% python3 -q
>>> import numpy as np
>>> from numpy import linalg as LA
>>> np.set_printoptions(precision=1, suppress=True, linewidth=100)
>>> E = np.loadtxt("block7.csv", delimiter=",")
>>> E
array([[ -6.,   6.,  -3.],
       [-12.,  12.,  -6.],
       [ -6.,   6.,  -3.]])
>>> r0, r1 = E[0], E[2]
>>> r0 @ r1
np.float64(81.0)
>>> r0 @ r0
np.float64(81.0)
>>> p = (r0 @ r1) / (r0 @ r0) * r0
>>> p
array([-6.,  6., -3.])
>>> np.outer(r0, r1)
array([[ 36., -36.,  18.],
       [-36.,  36., -18.],
       [ 18., -18.,   9.]])
>>> np.round(LA.norm(r0 + r1) ** 2 + LA.norm(r0 - r1) ** 2, 1)
np.float64(324.0)
>>> (E - E.T) / 2
array([[ 0. ,  9. ,  1.5],
       [-9. ,  0. , -6. ],
       [-1.5,  6. ,  0. ]])
>>> np.allclose(E @ E.T, E.T @ E)
False
>>> np.trace(E)
np.float64(3.0)
>>> round(np.abs(LA.eigvals(E)).max(), 1)
np.float64(3.0)
>>> rng = np.random.default_rng(63)
>>> labels = rng.permutation(3)
>>> labels
array([2, 1, 0])
>>> Y = E[labels][:, labels]
>>> np.diag(Y)
array([-3., 12., -6.])
>>> Y
array([[ -3.,   6.,  -6.],
       [ -6.,  12., -12.],
       [ -3.,   6.,  -6.]])
>>> np.trace(Y)
np.float64(3.0)
>>> np.round(np.sort(np.abs(LA.eigvals(Y))), 1) + 0
array([0., 0., 3.])
>>> round(float(LA.det(Y)), 1), round(float(LA.det(E[labels])), 1)
(0.0, 0.0)
>>> data = np.loadtxt("mat.csv", delimiter=",")
>>> data
array([[ -1.,  -3.,  -5.,  -4.],
       [ -2.,  -6., -10.,  -8.],
       [  0.,   0.,   0.,   0.],
       [  2.,   6.,  10.,   8.],
       [ -1.,  -3.,  -5.,  -4.],
       [  1.,   3.,   5.,   4.]])
>>> Y = data[0, 0] * data[1:] - np.outer(data[1:, 0], data[0])
>>> Y
array([[0., 0., 0., 0.],
       [0., 0., 0., 0.],
       [0., 0., 0., 0.],
       [0., 0., 0., 0.],
       [0., 0., 0., 0.]])
>>> data[:, 0] / data[0, 0]
array([ 1.,  2., -0., -2.,  1., -1.])
>>> LA.matrix_rank(Y), LA.matrix_rank(data)
(np.int64(0), np.int64(1))
>>> rk = LA.matrix_rank(data)
>>> rk
np.int64(1)
>>> null = LA.svd(data)[2][rk:].T
>>> np.round(data @ null, 1) + 0
array([[0., 0., 0.],
       [0., 0., 0.],
       [0., 0., 0.],
       [0., 0., 0.],
       [0., 0., 0.],
       [0., 0., 0.]])
>>> LA.matrix_rank(data.T @ data), LA.matrix_rank(data @ data.T)
(np.int64(1), np.int64(1))
>>> [int(LA.matrix_rank(np.delete(data, i, axis=0))) for i in range(6)]
[1, 1, 1, 1, 1, 1]
>>> [int(LA.matrix_rank(data[:i])) for i in range(1, len(data) + 1)]
[1, 1, 1, 1, 1, 1]
>>> [int(LA.matrix_rank(data[:, :j + 1])) for j in range(4)]
[1, 1, 1, 1]
>>> r0 = np.array([1, -1])
>>> np.convolve(data[4], r0)
array([-1., -2., -2.,  1.,  4.])
>>> np.array([np.convolve(row, r0, "same") for row in data])
array([[-1., -2., -2.,  1.],
       [-2., -4., -4.,  2.],
       [ 0.,  0.,  0.,  0.],
       [ 2.,  4.,  4., -2.],
       [-1., -2., -2.,  1.],
       [ 1.,  2.,  2., -1.]])
>>> sigma = 10 * 0.5 ** np.arange(4)
>>> q, _ = LA.qr(np.array([[0.0, -0.1, -0.6, -1.3],
...     [0.6, -2.3, -0.3, -0.9],
...     [-1.1, -0.6, -0.5, -0.7],
...     [1.2, 0.6, 0.3, -1.6]]))
>>> m1 = rng.normal(size=(27, 4)) * sigma @ q
>>> m1
array([[  1.7,   7.3, -23. ,  -5.2],
       [ -3.2,  -6.8, -10.4,  -1.5],
       [  1. ,  -6.4, -23.5,  -4.5],
       [ -0.7,   2.4,  18.5,   6. ],
       [ -1.6,   0.1,   3.2,   2.5],
       [  0.4,   1.1,  -3.1,  -0.2],
       [  2.8,   1.5, -11.1,   1.3],
       [ -0.5,  -4.7,  -6.7,  -3.1],
       [  3.5,   2.4,   3.7,   2.2],
       [ -3.2,  -1.8,  -2. ,  -3.9],
       [ -4.1,  -5.9,  -0.9,  -1. ],
       [  2.4,   3.7,  -4.1,   1.2],
       [  0.3,  -2.4,   5.6,   1.7],
       [ -0.4,  -0.6,  13. ,   4.9],
       [ -1.5,  -7.9,  -9.2,  -1.1],
       [ -3.8,  -7.7,   4.4,  -0.6],
       [  5.2,   2.4,  -7.9,   4.7],
       [  0.5,   4. ,   1. ,  -0.6],
       [  1.9,  -4.8,   9.9,   4.1],
       [ -4.7,  -2.7,   3.1,  -1.5],
       [  5.9,  14. ,   3.5,  -0.9],
       [ -1.5,   1.1,  -5.8,  -4.3],
       [ -0.5,   3. , -14.7,  -3.1],
       [  0.4,  -0.3,  -8.8,  -2.6],
       [ -0.4,  -8.2,   9.2,   3.1],
       [ -1. ,   8.9,   4.4,   1.1],
       [ -4.7,  -6.2,  -5.8,  -3.9]])
>>> dist = LA.norm(m1[:, None] - m1[None], axis=-1)
>>> dist.shape
(27, 27)
>>> np.unravel_index(dist.round(6).argmax(), dist.shape)
(np.int64(2), np.int64(3))
>>> np.flatnonzero(dist[16] < dist.mean() / 2)
array([ 6, 11, 16])
>>> dist[:5, :5]
array([[ 0. , 19.8, 13.7, 43.3, 28.4],
       [19.8,  0. , 14.1, 31.3, 15.8],
       [13.7, 14.1,  0. , 44.2, 28.5],
       [43.3, 31.3, 44.2,  0. , 15.9],
       [28.4, 15.8, 28.5, 15.9,  0. ]])
>>> dist.mean(axis=1).argmax()
np.int64(0)
>>> (dist + 1e9 * np.eye(27)).round(6).argmin(axis=1)
array([22, 14, 22, 13, 12, 11, 16, 26, 17, 21, 19,  5,  4, 18,  1, 19,  6,  5, 24, 10, 25, 23,  6,
       21, 18, 17,  7])
>>> np.allclose(data[:-1].T @ LA.lstsq(data[:-1].T, data[-1])[0], data[-1])
True
>>> np.unique(data.round(6), axis=0).shape
(5, 4)
>>> round(float(np.trace(LA.pinv(data) @ data)), 1)
1.0
